>>> import numpy as np
>>> from numpy import linalg as LA
>>> np.set_printoptions(precision=1, suppress=True, linewidth=160)
>>> def tidy(a):
...     return np.round(a, 1) + 0
... 
>>> data = np.load("x.npy")
>>> tidy(data)
array([[ 1.5,  0.5,  0.5, -1. ,  0. , -0.2, -0.1,  0.5,  0. , -0.1, -0.1, -0.5],
       [ 0.5,  0.6, -0.2,  0.9, -0.3,  0.3, -0.8,  0.5,  0. , -0.2,  0.2, -0.1],
       [ 0.5, -0.2,  0.1,  0.8,  0.4,  0.1,  0.9, -0.5, -0.1, -0.6, -0.2, -0.5],
       [-1. ,  0.9,  0.8,  1.7,  0.3, -0.2,  0.3,  0.5, -0.1,  0.7,  0.1, -0.9],
       [ 0. , -0.3,  0.4,  0.3,  1.1, -1.5,  0.3, -0.8,  0.2, -0.3,  0.3,  0.4],
       [-0.2,  0.3,  0.1, -0.2, -1.5,  0.8, -0.2,  0. ,  0.1,  0.3,  0.1,  0.2],
       [-0.1, -0.8,  0.9,  0.3,  0.3, -0.2, -0.7,  0.3,  0.6, -1.4, -0.9,  0.4],
       [ 0.5,  0.5, -0.5,  0.5, -0.8,  0. ,  0.3, -0.2, -0.1, -1.3, -1.3, -0.4],
       [ 0. ,  0. , -0.1, -0.1,  0.2,  0.1,  0.6, -0.1,  2.3,  1.2, -0.4,  0.3],
       [-0.1, -0.2, -0.6,  0.7, -0.3,  0.3, -1.4, -1.3,  1.2,  0.1, -0.3, -0.6],
       [-0.1,  0.2, -0.2,  0.1,  0.3,  0.1, -0.9, -1.3, -0.4, -0.3,  1.6,  0. ],
       [-0.5, -0.1, -0.5, -0.9,  0.4,  0.2,  0.4, -0.4,  0.3, -0.6,  0. ,  0.2]])
>>> U, sig, Vh = LA.svd(data, full_matrices=False)
>>> np.allclose(U * sig @ Vh, data)
True
>>> tidy(Vh @ Vh.T)
array([[1., 0., 0., 0., 0., 0., 0., 0., 0., 0., 0., 0.],
       [0., 1., 0., 0., 0., 0., 0., 0., 0., 0., 0., 0.],
       [0., 0., 1., 0., 0., 0., 0., 0., 0., 0., 0., 0.],
       [0., 0., 0., 1., 0., 0., 0., 0., 0., 0., 0., 0.],
       [0., 0., 0., 0., 1., 0., 0., 0., 0., 0., 0., 0.],
       [0., 0., 0., 0., 0., 1., 0., 0., 0., 0., 0., 0.],
       [0., 0., 0., 0., 0., 0., 1., 0., 0., 0., 0., 0.],
       [0., 0., 0., 0., 0., 0., 0., 1., 0., 0., 0., 0.],
       [0., 0., 0., 0., 0., 0., 0., 0., 1., 0., 0., 0.],
       [0., 0., 0., 0., 0., 0., 0., 0., 0., 1., 0., 0.],
       [0., 0., 0., 0., 0., 0., 0., 0., 0., 0., 1., 0.],
       [0., 0., 0., 0., 0., 0., 0., 0., 0., 0., 0., 1.]])
>>> np.abs(np.diag(LA.qr(data)[1])) > 1e-9
array([ True,  True,  True,  True,  True,  True,  True,  True,  True,  True,  True, False])
>>> np.unique(data.round(6), axis=0).shape
(12, 12)
>>> J = np.loadtxt("m.csv", delimiter=",")
>>> J
array([[-12. ,  -1.3, -10.2,   5. ,   0.2,   2.4,  -2.8,  16.2],
       [-12.5,  -2.9,  -9.7,   6.6,  -0.4,   4.1,  -2.1,  13.6],
       [-12.1,  -2.5,  -7.5,   5.6,   0. ,   2.4,  -2.8,  14.5],
       [-12.4,  -3.9,  -8.7,   5.4,  -0.7,   1.8,  -3.1,  15.1],
       [-12.1,  -2.3,  -8.7,   6.4,   1.1,   4. ,  -3.9,  16.2],
       [-11.8,  -3.2,  -8.9,   5.8,  -0.8,   0.9,  -1. ,  15.6],
       [-13.2,  -2.8,  -9.9,   7.4,  -0.9,   2.7,  -4.9,  16. ],
       [-12.7,  -2.5,  -8.7,   5.1,   1. ,   2. ,  -2.2,  16.5],
       [-11.5,  -1.2, -10. ,   6.2,   0.2,   2.9,  -2.3,  14.9],
       [-12.9,  -2.7,  -8. ,   6.2,  -0.7,   3.9,  -4.2,  15.5],
       [-10.8,  -3.9,  -8.3,   7.4,   0.1,   2.7,  -1.7,  14.8],
       [-10.9,  -4.3,  -6.2,   7.6,  -1.9,   2.7,  -3.1,  15.1],
       [-11.6,  -3.2,  -6.4,   6.5,   0. ,   2.4,  -2.4,  16.7],
       [-12.7,  -2.2,  -8. ,   6.2,  -1.1,   1.7,  -3.8,  16.5],
       [-12.9,  -2.2, -10.4,   5.8,  -0.5,   2.2,  -4.7,  15. ],
       [-11.6,  -3.8,  -7. ,   6.3,  -0.3,   3.6,  -3.5,  13.3],
       [-12.4,  -1.9,  -7.2,   6.8,   0.3,   4.8,  -5. ,  18. ],
       [-12.1,  -2.9, -10.1,   5.2,   0.2,   2.6,  -3. ,  15.5],
       [-11.8,  -2.8, -10.5,   6.2,   0.7,   3.6,  -0.9,  14.1],
       [-13.7,  -1.3,  -8.4,   6.3,   0.3,   1.8,  -2.7,  16.5],
       [-11.9,  -3.6,  -9.5,   5.8,  -0.7,   2.6,  -2.2,  15.4],
       [-10.4,  -4.6,  -9.3,   5.6,  -2.2,   2.5,  -1. ,  15.5],
       [-13.6,  -2.7, -10.8,   7.9,  -0.8,   3.9,  -3.8,  15.5],
       [-11.1,  -2.9,  -7.5,   6.6,   2. ,   3.4,  -2.9,  13.6],
       [-11.8,  -3.9,  -7.4,   7.4,   0.1,   1.7,  -4.2,  14.2],
       [-12.4,  -3.5,  -8.4,   7.4,  -1.6,   1.8,  -3.4,  14.1],
       [-12.4,  -4.2, -10.4,   6.1,  -0.6,   3.5,  -3. ,  14.8],
       [-10.5,  -2.6, -10.1,   6. ,   0.3,   3.9,  -4.6,  15.4],
       [-11.2,  -3.1,  -8.3,   7.5,   0.6,   3.7,  -1.1,  16. ],
       [-11.3,  -3. ,  -7.6,   6.8,   0. ,   2.3,  -4.3,  14.8],
       [-11.5,  -3. ,  -8.5,   4.9,  -1. ,   4. ,  -3.8,  14.4],
       [-12.8,  -2.5,  -8.5,   6.7,   0.5,   2.6,  -3.7,  13. ],
       [-12.8,  -2.5,  -9. ,   6.3,  -0.3,   2.5,  -3.4,  13.5],
       [-11.7,  -4.7, -12.6,   5.7,  -2. ,   2.1,  -1.3,  13.9],
       [-12.9,  -3. ,  -6.9,   5.1,   1.5,   3.6,  -1.3,  13.7],
       [-12.5,  -1.9,  -8.6,   6.1,   0. ,   2.9,  -1.4,  15.3],
       [-12. ,  -3.8, -10.8,   5.6,  -1. ,   2.6,  -4.4,  13. ],
       [-11.7,  -1. , -10.4,   5. ,  -1.8,   4.1,  -3.5,  16.6],
       [-10.3,  -2. ,  -9. ,   5.3,   0.5,   3.4,  -3.9,  15.2],
       [-11.9,  -2.7, -11.7,   8.3,   0. ,   1.1,  -2.1,  13.8],
       [-12.8,  -3.8,  -8.7,   4.7,   1.1,   3.7,  -4.2,  14.4],
       [-12.5,  -3.5, -10.4,   4.4,   0.1,   4.1,  -3.6,  16.2],
       [-12.6,  -4.6, -10.5,   3.6,  -0.5,   3.3,  -3.6,  13.7],
       [-11.7,  -1.6, -10.3,   6.3,   0.2,   1.2,  -3.3,  14.7],
       [-12.9,  -3.5,  -9.3,   5.5,  -0.6,   3.5,  -4.2,  16. ],
       [-13.2,  -3. ,  -7.4,   5.8,   1.2,   2.9,  -3.1,  14.7]])
>>> dist = LA.norm(J[:, None] - J[None], axis=-1)
>>> LA.matrix_rank(dist ** 2)
np.int64(10)
>>> (dist + 1e9 * np.eye(46)).round(6).argmin(axis=1)
array([17, 18, 45, 20,  9, 20, 22, 19,  0, 44, 28, 24,  2, 19,  6, 29,  4, 20,  1,  7,  3, 20,  6, 15, 29, 24, 20, 38, 10, 24,  9, 32, 31, 26, 45,  8, 26,  0,
       27, 43, 45, 44, 36,  8,  9,  2])
>>> U, sig, Vh = LA.svd(J)
>>> tidy(sig)
array([154.3,  10. ,   7.9,   7.2,   6.5,   6.4,   5.6,   4.1])
>>> np.argmax(sig[:-1] / (sig[1:] + 1e-6)) + 1
np.int64(1)
>>> out = U[:, :1] @ np.diag(sig[:1]) @ Vh[:1]
>>> LA.matrix_rank(out)
np.int64(1)
>>> LA.matrix_rank(J, rtol=0.05)
np.int64(3)
>>> tidy(LA.norm(J - out, 2)), tidy(sig[1])
(np.float64(10.0), np.float64(10.0))
>>> idx = J[:, 4] > np.median(J[:, 4])
>>> f = J[idx].mean(axis=0) - J[~idx].mean(axis=0)
>>> ((J - J.mean(axis=0)) @ f > 0).astype(int)
array([1, 0, 1, 0, 1, 0, 0, 1, 1, 0, 1, 0, 1, 0, 0, 0, 1, 1, 1, 1, 0, 0, 0, 1, 0, 0, 0, 1, 1, 1, 0, 1, 0, 0, 1, 1, 0, 0, 1, 0, 1, 1, 0, 1, 0, 1])
>>> idx.astype(int)
array([1, 0, 0, 0, 1, 0, 0, 1, 1, 0, 1, 0, 0, 0, 0, 0, 1, 1, 1, 1, 0, 0, 0, 1, 1, 0, 0, 1, 1, 0, 0, 1, 0, 0, 1, 0, 0, 0, 1, 0, 1, 1, 0, 1, 0, 1])
>>> Ac = (J - J.mean(axis=0)) / J.std(axis=0)
>>> tidy(Ac.std(axis=0))
array([1., 1., 1., 1., 1., 1., 1., 1.])
>>> b = LA.lstsq(np.delete(Ac, 0, axis=1), Ac[:, 0])[0]
>>> tidy(1 - np.var(Ac[:, 0] - np.delete(Ac, 0, axis=1) @ b))
np.float64(0.1)
>>> rng = np.random.default_rng(272)
>>> idx = rng.permutation(8)
>>> out = J[:, idx] * rng.choice([-1, 1], 8)
>>> out
array([[  2.8, -12. , -16.2,  10.2,   5. ,  -1.3,   2.4,   0.2],
       [  2.1, -12.5, -13.6,   9.7,   6.6,  -2.9,   4.1,  -0.4],
       [  2.8, -12.1, -14.5,   7.5,   5.6,  -2.5,   2.4,   0. ],
       [  3.1, -12.4, -15.1,   8.7,   5.4,  -3.9,   1.8,  -0.7],
       [  3.9, -12.1, -16.2,   8.7,   6.4,  -2.3,   4. ,   1.1],
       [  1. , -11.8, -15.6,   8.9,   5.8,  -3.2,   0.9,  -0.8],
       [  4.9, -13.2, -16. ,   9.9,   7.4,  -2.8,   2.7,  -0.9],
       [  2.2, -12.7, -16.5,   8.7,   5.1,  -2.5,   2. ,   1. ],
       [  2.3, -11.5, -14.9,  10. ,   6.2,  -1.2,   2.9,   0.2],
       [  4.2, -12.9, -15.5,   8. ,   6.2,  -2.7,   3.9,  -0.7],
       [  1.7, -10.8, -14.8,   8.3,   7.4,  -3.9,   2.7,   0.1],
       [  3.1, -10.9, -15.1,   6.2,   7.6,  -4.3,   2.7,  -1.9],
       [  2.4, -11.6, -16.7,   6.4,   6.5,  -3.2,   2.4,   0. ],
       [  3.8, -12.7, -16.5,   8. ,   6.2,  -2.2,   1.7,  -1.1],
       [  4.7, -12.9, -15. ,  10.4,   5.8,  -2.2,   2.2,  -0.5],
       [  3.5, -11.6, -13.3,   7. ,   6.3,  -3.8,   3.6,  -0.3],
       [  5. , -12.4, -18. ,   7.2,   6.8,  -1.9,   4.8,   0.3],
       [  3. , -12.1, -15.5,  10.1,   5.2,  -2.9,   2.6,   0.2],
       [  0.9, -11.8, -14.1,  10.5,   6.2,  -2.8,   3.6,   0.7],
       [  2.7, -13.7, -16.5,   8.4,   6.3,  -1.3,   1.8,   0.3],
       [  2.2, -11.9, -15.4,   9.5,   5.8,  -3.6,   2.6,  -0.7],
       [  1. , -10.4, -15.5,   9.3,   5.6,  -4.6,   2.5,  -2.2],
       [  3.8, -13.6, -15.5,  10.8,   7.9,  -2.7,   3.9,  -0.8],
       [  2.9, -11.1, -13.6,   7.5,   6.6,  -2.9,   3.4,   2. ],
       [  4.2, -11.8, -14.2,   7.4,   7.4,  -3.9,   1.7,   0.1],
       [  3.4, -12.4, -14.1,   8.4,   7.4,  -3.5,   1.8,  -1.6],
       [  3. , -12.4, -14.8,  10.4,   6.1,  -4.2,   3.5,  -0.6],
       [  4.6, -10.5, -15.4,  10.1,   6. ,  -2.6,   3.9,   0.3],
       [  1.1, -11.2, -16. ,   8.3,   7.5,  -3.1,   3.7,   0.6],
       [  4.3, -11.3, -14.8,   7.6,   6.8,  -3. ,   2.3,   0. ],
       [  3.8, -11.5, -14.4,   8.5,   4.9,  -3. ,   4. ,  -1. ],
       [  3.7, -12.8, -13. ,   8.5,   6.7,  -2.5,   2.6,   0.5],
       [  3.4, -12.8, -13.5,   9. ,   6.3,  -2.5,   2.5,  -0.3],
       [  1.3, -11.7, -13.9,  12.6,   5.7,  -4.7,   2.1,  -2. ],
       [  1.3, -12.9, -13.7,   6.9,   5.1,  -3. ,   3.6,   1.5],
       [  1.4, -12.5, -15.3,   8.6,   6.1,  -1.9,   2.9,   0. ],
       [  4.4, -12. , -13. ,  10.8,   5.6,  -3.8,   2.6,  -1. ],
       [  3.5, -11.7, -16.6,  10.4,   5. ,  -1. ,   4.1,  -1.8],
       [  3.9, -10.3, -15.2,   9. ,   5.3,  -2. ,   3.4,   0.5],
       [  2.1, -11.9, -13.8,  11.7,   8.3,  -2.7,   1.1,   0. ],
       [  4.2, -12.8, -14.4,   8.7,   4.7,  -3.8,   3.7,   1.1],
       [  3.6, -12.5, -16.2,  10.4,   4.4,  -3.5,   4.1,   0.1],
       [  3.6, -12.6, -13.7,  10.5,   3.6,  -4.6,   3.3,  -0.5],
       [  3.3, -11.7, -14.7,  10.3,   6.3,  -1.6,   1.2,   0.2],
       [  4.2, -12.9, -16. ,   9.3,   5.5,  -3.5,   3.5,  -0.6],
       [  3.1, -13.2, -14.7,   7.4,   5.8,  -3. ,   2.9,   1.2]])
>>> U, _, Vh = LA.svd(J.T @ out)
>>> tidy(U @ Vh)
array([[ 0.,  1.,  0.,  0.,  0.,  0.,  0.,  0.],
       [ 0.,  0.,  0.,  0.,  0.,  1.,  0.,  0.],
       [ 0.,  0.,  0., -1.,  0.,  0.,  0.,  0.],
       [ 0.,  0.,  0.,  0.,  1.,  0.,  0.,  0.],
       [ 0.,  0.,  0.,  0.,  0.,  0.,  0.,  1.],
       [ 0.,  0.,  0.,  0.,  0.,  0.,  1.,  0.],
       [-1.,  0.,  0.,  0.,  0.,  0.,  0.,  0.],
       [ 0.,  0., -1.,  0.,  0.,  0.,  0.,  0.]])
